% python3 -q
>>> import numpy as np
>>> from numpy import linalg as LA
>>> np.set_printoptions(precision=2, suppress=True, linewidth=160, floatmode="fixed")
>>> def tidy(a):
...     return np.round(a, 2) + 0
... 
>>> F = np.load("arr.npy")
>>> print(F)
[[ 0.06 -0.49 -1.02  0.99 -0.61  1.42 -0.17  0.69]
 [-0.49 -1.49 -1.58 -0.73  0.25  0.19 -0.04 -0.01]
 [-1.02 -1.58  0.40  1.12  0.23 -0.31  0.12  0.57]
 [ 0.99 -0.73  1.12 -1.00 -0.11  0.65 -0.18  0.16]
 [-0.61  0.25  0.23 -0.11  1.26  1.11 -1.11 -0.29]
 [ 1.42  0.19 -0.31  0.65  1.11 -1.37 -0.42  1.04]
 [-0.17 -0.04  0.12 -0.18 -1.11 -0.42 -2.65  0.17]
 [ 0.69 -0.01  0.57  0.16 -0.29  1.04  0.17 -1.22]]
>>> rng = np.random.default_rng(15)
>>> labels = rng.permutation(8)
>>> print(labels)
[2 0 3 6 4 7 5 1]
>>> Y = F[labels][:, labels]
>>> print(tidy(LA.det(Y)), tidy(LA.det(F[labels])))
-436.23 -436.23
>>> print(np.allclose(Y, F))
False
>>> feats = np.load("sample0.npy")
>>> print(feats)
[[ -5.15  -2.59  11.69  13.49   6.94]
 [ -8.21  -1.27  10.08  -6.14 -13.84]
 [ -4.42  -4.91   4.78 -17.37   5.64]
 [  8.30   6.15  -4.94  -0.14 -16.40]
 [  4.65  -0.32  13.65  12.66   5.65]
 [ -6.49 -10.08 -15.62   2.77  -2.13]
 [  4.04  -9.11  16.69   2.97  -3.63]
 [ 11.26   5.74 -12.86   8.13   2.97]
 [  5.99  -5.24   9.26 -15.73   1.87]
 [ -0.15 -17.27  -7.83  -6.32   0.81]
 [-11.18  -0.02 -13.94  -8.96  -0.63]
 [-18.25   2.34  -2.06   4.28   6.24]
 [ -0.19  -3.22   8.19   7.31 -16.41]
 [ -4.02  15.72   9.35  -1.83   6.78]
 [ -5.85 -12.55  11.43  -1.66  -8.65]
 [  2.86 -17.25   3.04  -7.25   5.68]
 [  8.22  -5.85 -14.07   7.66   6.45]
 [  7.76  -9.64   6.14   2.06  14.32]
 [ -0.43 -18.88  -0.71  -6.53   0.13]]
>>> vec = np.array([6, -6, 5, -2, -5])
>>> print((feats @ vec).argmax())
6
